In [1]: import numpy as np

In [2]: from numpy import linalg as LA

In [3]: np.set_printoptions(precision=1, suppress=True, linewidth=120)

In [4]: def tidy(a):
   ...:     return np.round(a, 1) + 0
   ...: 

In [5]: E = np.array([[-1, 0, -1, 0, 2, 0, 0],
   ...:     [0, 0, 0, 0, 0, 0, 0],
   ...:     [2, 0, 0, 0, 1, -2, 0],
   ...:     [0, -1, 0, -1, 0, 0, 0],
   ...:     [2, 0, 2, 0, 2, -2, 0],
   ...:     [1, 0, -2, 0, 2, 0, 0],
   ...:     [0, 0, 0, 0, 0, 0, 1]])

In [6]: print(LA.cond(E) > 100)
True

In [7]: print([round(float(x), 1) for x in LA.svd(E, compute_uv=False)[:3]])
[4.9, 3.5, 1.8]

In [8]: print(np.argsort(-LA.norm(E, axis=0).round(6), kind="stable")[:3])
[4 0 2]

In [9]: print(np.unique(E.round(6), axis=0).shape)
(7, 7)

In [10]: print(tidy(np.trace(LA.pinv(E) @ E)))
6.0

In [11]: print(np.allclose(E[:-1].T @ LA.lstsq(E[:-1].T, E[-1])[0], E[-1]))
False

In [12]: U, s, vt = LA.svd(E)

In [13]: print(np.argmax(s[:-1] / (s[1:] + 1e-6)) + 1)
6

In [14]: Y = U[:, :6] @ np.diag(s[:6]) @ vt[:6]

In [15]: print(tidy(Y))
[[-1.  0. -1.  0.  2.  0.  0.]
 [ 0.  0.  0.  0.  0.  0.  0.]
 [ 2.  0.  0.  0.  1. -2.  0.]
 [ 0. -1.  0. -1.  0.  0.  0.]
 [ 2.  0.  2.  0.  2. -2.  0.]
 [ 1.  0. -2.  0.  2.  0.  0.]
 [ 0.  0.  0.  0.  0.  0.  1.]]

In [16]: print(tidy(LA.norm(E - Y, 2)), tidy(s[6]))
0.0 0.0

In [17]: print(LA.matrix_rank(E, rtol=0.05))
6

In [18]: print(tidy(LA.det(E)))
0.0

In [19]: print(tidy(np.abs(LA.eigvals(E)).max()))
2.4

In [20]: print((E + E.T) / 2)
[[-1.   0.   0.5  0.   2.   0.5  0. ]
 [ 0.   0.   0.  -0.5  0.   0.   0. ]
 [ 0.5  0.   0.   0.   1.5 -2.   0. ]
 [ 0.  -0.5  0.  -1.   0.   0.   0. ]
 [ 2.   0.   1.5  0.   2.   0.   0. ]
 [ 0.5  0.  -2.   0.   0.   0.   0. ]
 [ 0.   0.   0.   0.   0.   0.   1. ]]

In [21]: print((E - E.T) / 2)
[[ 0.   0.  -1.5  0.   0.  -0.5  0. ]
 [ 0.   0.   0.   0.5  0.   0.   0. ]
 [ 1.5  0.   0.   0.  -0.5  0.   0. ]
 [ 0.  -0.5  0.   0.   0.   0.   0. ]
 [ 0.   0.   0.5  0.   0.  -2.   0. ]
 [ 0.5  0.   0.   0.   2.   0.   0. ]
 [ 0.   0.   0.   0.   0.   0.   0. ]]

In [22]: print(LA.matrix_power(E, 3))
[[  7   0   3   0   9 -12   0]
 [  0   0   0   0   0   0   0]
 [ 12   0  10   0   0 -12   0]
 [  0  -1   0  -1   0   0   0]
 [ 12   0  24   0  10 -24   0]
 [ 15   0   9   0   9 -14   0]
 [  0   0   0   0   0   0   1]]

In [23]: print(np.trace(E))
1

In [24]: print(tidy(np.sort(np.abs(LA.eigvals(E)))))
[0.  1.  1.  2.  2.  2.4 2.4]

In [25]: print(np.allclose(E @ E.T, E.T @ E))
False

In [26]: rng = np.random.default_rng(95)

In [27]: idx = rng.permutation(7)

In [28]: print(idx)
[0 3 5 2 1 6 4]

In [29]: Y = E[idx][:, idx]

In [30]: print(np.diag(Y))
[-1 -1  0  0  0  1  2]

In [31]: print(tidy(LA.det(Y)), tidy(LA.det(E[idx])))
0.0 0.0

In [32]: print(np.allclose(Y, E))
False

In [33]: M = np.loadtxt("m.csv", delimiter=",")

In [34]: print(M)
[[ 4.  4.  4.  4.]
 [ 4.  8.  8.  8.]
 [ 4.  8. 12. 12.]
 [ 4.  8. 12. 16.]]

In [35]: # symmetric

In [36]: vec = np.ones(4)

In [37]: for _ in range(3):
    ...:     vec = M @ vec
    ...:     vec /= LA.norm(vec)
    ...:     print(round(vec @ M @ vec, 1))
    ...: 
33.1
33.2
33.2

In [38]: print(tidy(vec))
[0.2 0.4 0.6 0.7]

In [39]: Y = M + rng.integers(-2, 3, (4, 1)) @ rng.integers(-2, 3, (1, 4))

In [40]: print(Y)
[[ 4.  4.  4.  4.]
 [ 6.  7.  7.  9.]
 [ 4.  8. 12. 12.]
 [ 8.  6. 10. 18.]]

In [41]: print(np.abs(Y - M).sum(axis=1))
[ 0.  5.  0. 10.]

In [42]: print(LA.matrix_rank(Y - M, tol=1e-8))
1

In [43]: Y = M / LA.norm(M, axis=1, keepdims=True)

In [44]: G = Y @ Y.T

In [45]: print(tidy(G[0]))
[1.  1.  0.9 0.9]

In [46]: print(tidy(LA.norm(Y, axis=1)))
[1. 1. 1. 1.]

In [47]: print((G - 2 * np.eye(4)).round(6).argmax(axis=1))
[1 2 3 2]

In [48]: mat = np.load("case13.npy")

In [49]: print(mat)
[[-31.  -11.4   3.3 -18.3]
 [ 30.1  10.1  -0.7  11.9]
 [ 15.1   3.3   0.7   5.7]
 [-16.6  -9.3   4.  -12.7]
 [  4.    3.1  -2.4   6.3]
 [ -6.2  -3.1   1.8  -6.2]
 [ -2.   -3.8   3.3  -6. ]
 [ -5.9  -7.7   5.1  -9.1]
 [ 15.3   3.9  -0.3   6.3]
 [-17.1  -4.4  -0.3  -6.7]
 [-20.7  -6.8   0.4  -8.3]
 [  4.7   1.8   0.1   2. ]
 [ -3.3   0.6  -0.9   0.2]
 [  7.9   1.4   0.7   2. ]
 [ -0.4  -3.1   3.   -4.4]
 [-10.5   0.   -2.8  -0.5]
 [-17.2  -6.1   2.4 -11.6]
 [ 13.5   7.4  -2.1   7.6]
 [  7.4   4.3  -2.3   5.5]
 [-22.  -10.2   4.  -15.2]
 [ 12.9   3.    0.5   4.4]
 [ 19.9   9.8  -3.6  13.5]]

In [50]: Ac = mat - mat.mean(axis=0)

In [51]: V = LA.svd(Ac)[2][:1]

In [52]: Y = Ac - Ac @ V.T @ V

In [53]: print(tidy(np.cov(Ac @ V.T, rowvar=False)))
356.2

In [54]: print(LA.norm(Y, axis=1).round(6).argmax())
15

In [55]: print(tidy((Ac @ V.T).std(axis=0)))
[18.4]

In [56]: t3 = np.stack([mat, 5 * mat, mat[::-1]])

In [57]: print(tidy(np.einsum("bij,cij->bc", t3, t3)))
[[  7882.2  39411.   -1430.4]
 [ 39411.  197055.   -7152. ]
 [ -1430.4  -7152.    7882.2]]

In [58]: print(t3.shape)
(3, 22, 4)

In [59]: print(tidy(LA.norm(t3, axis=(1, 2))))
[ 88.8 443.9  88.8]

In [60]: vec = np.array([0, 2, -1, -1])

In [61]: rhs = mat @ vec

In [62]: print(tidy(rhs))
[ -7.8   9.    0.2  -9.9   2.3  -1.8  -4.9 -11.4   1.8  -1.8  -5.7   1.5   1.9   0.1  -4.8   3.3  -3.    9.3   5.4
  -9.2   1.1   9.7]

In [63]: print(tidy(LA.lstsq(mat, rhs)[0]))
[ 0.  2. -1. -1.]

In [64]: rhs = rhs + 0.3 * rng.normal(size=22)

In [65]: print(tidy(rhs))
[ -8.1   9.    0.2 -10.7   2.6  -1.6  -4.8 -11.1   1.6  -1.7  -5.9   1.8   1.9   0.2  -4.7   2.8  -3.4   9.2   5.5
  -9.3   0.9   9.4]

In [66]: beta, *_ = LA.lstsq(mat, rhs)

In [67]: print(beta.round())
[-0.  2. -1. -1.]

In [68]: print([round(float(LA.norm(LA.solve(mat.T @ mat + lam * np.eye(4), mat.T @ rhs))), 2) for lam in (0, 1, 10, 100)])
[2.32, 2.19, 1.5, 0.67]

In [69]: A = np.array([[0, 1, 1, 0, 0, 0, 0],
    ...:     [1, 0, 1, 0, 0, 0, 0],
    ...:     [1, 1, 0, 0, 0, 0, 0],
    ...:     [0, 0, 0, 0, 0, 1, 1],
    ...:     [0, 0, 0, 0, 0, 0, 1],
    ...:     [0, 0, 0, 1, 0, 0, 1],
    ...:     [0, 0, 0, 1, 1, 1, 0]])

In [70]: G = np.cov(mat, rowvar=False)

In [71]: print(np.argwhere(np.triu(np.abs(np.corrcoef(mat.T)) > 0.8, 1)))
[[0 1]
 [0 3]
 [1 3]]

In [72]: print(G.shape)
(4, 4)

In [73]: print(tidy(np.corrcoef(mat[:, 1], mat[:, 2])[0, 1]))
-0.8

In [74]: print(tidy(np.corrcoef(mat.T)))
[[ 1.   0.9 -0.5  0.9]
 [ 0.9  1.  -0.8  1. ]
 [-0.5 -0.8  1.  -0.8]
 [ 0.9  1.  -0.8  1. ]]

In [75]: vec = np.array([4, 3, 5, 1, 1, 3, 2])

In [76]: a = np.maximum(A @ vec, 0)

In [77]: print(np.maximum(A @ vec, 0) - np.maximum(-A @ vec, 0))
[8 9 7 5 2 3 5]

In [78]: print(A.T @ a)
[16 15 17  8  5 10 10]

In [79]: evals, V = LA.eigh(A)

In [80]: vec = np.array([-8, 4, 8, 5, 7, -5, -3])

In [81]: print(vec @ A @ vec)
-220

In [82]: print(tidy(vec @ A @ vec / (vec @ vec)), tidy(evals[0]), tidy(evals[-1]))
-0.9 -1.5 2.2

In [83]: print(np.abs(A).sum(axis=1).max(), tidy(np.abs(evals).max()))
3 2.2

In [84]: print(tidy(V * np.abs(evals) @ V.T))
[[ 1.3  0.3  0.3  0.   0.   0.   0. ]
 [ 0.3  1.3  0.3  0.   0.   0.   0. ]
 [ 0.3  0.3  1.3  0.   0.   0.   0. ]
 [ 0.   0.   0.   1.3  0.5  0.3  0.3]
 [ 0.   0.   0.   0.5  0.8  0.5 -0.1]
 [ 0.   0.   0.   0.3  0.5  1.3  0.3]
 [ 0.   0.   0.   0.3 -0.1  0.3  1.7]]

In [85]: print(tidy(LA.eigvalsh(A[1:, 1:])))
[-1.5 -1.  -1.   0.3  1.   2.2]

In [86]: print(tidy(V * np.maximum(evals, 0) @ V.T))
[[0.7 0.7 0.7 0.  0.  0.  0. ]
 [0.7 0.7 0.7 0.  0.  0.  0. ]
 [0.7 0.7 0.7 0.  0.  0.  0. ]
 [0.  0.  0.  0.6 0.2 0.6 0.7]
 [0.  0.  0.  0.2 0.4 0.2 0.4]
 [0.  0.  0.  0.6 0.2 0.6 0.7]
 [0.  0.  0.  0.7 0.4 0.7 0.8]]

In [87]: hat = np.triu(np.array([[-1, -1, 2, 2], [-3, -3, 3, -2], [3, -1, 2, -1], [2, -1, 2, 3]]), 1) + np.eye(4)

In [88]: Y = hat @ M @ LA.inv(hat)

In [89]: print(tidy(LA.det(Y)))
256.0

In [90]: print(Y)
[[  16.   44. -120.  -12.]
 [   8.   24.  -68.  -24.]
 [   0.    0.    0.   -4.]
 [   4.   12.  -32.    0.]]

In [91]: print(np.trace(Y), np.trace(M))
40.0 40.0

In [92]: print(LA.matrix_rank(Y))
4
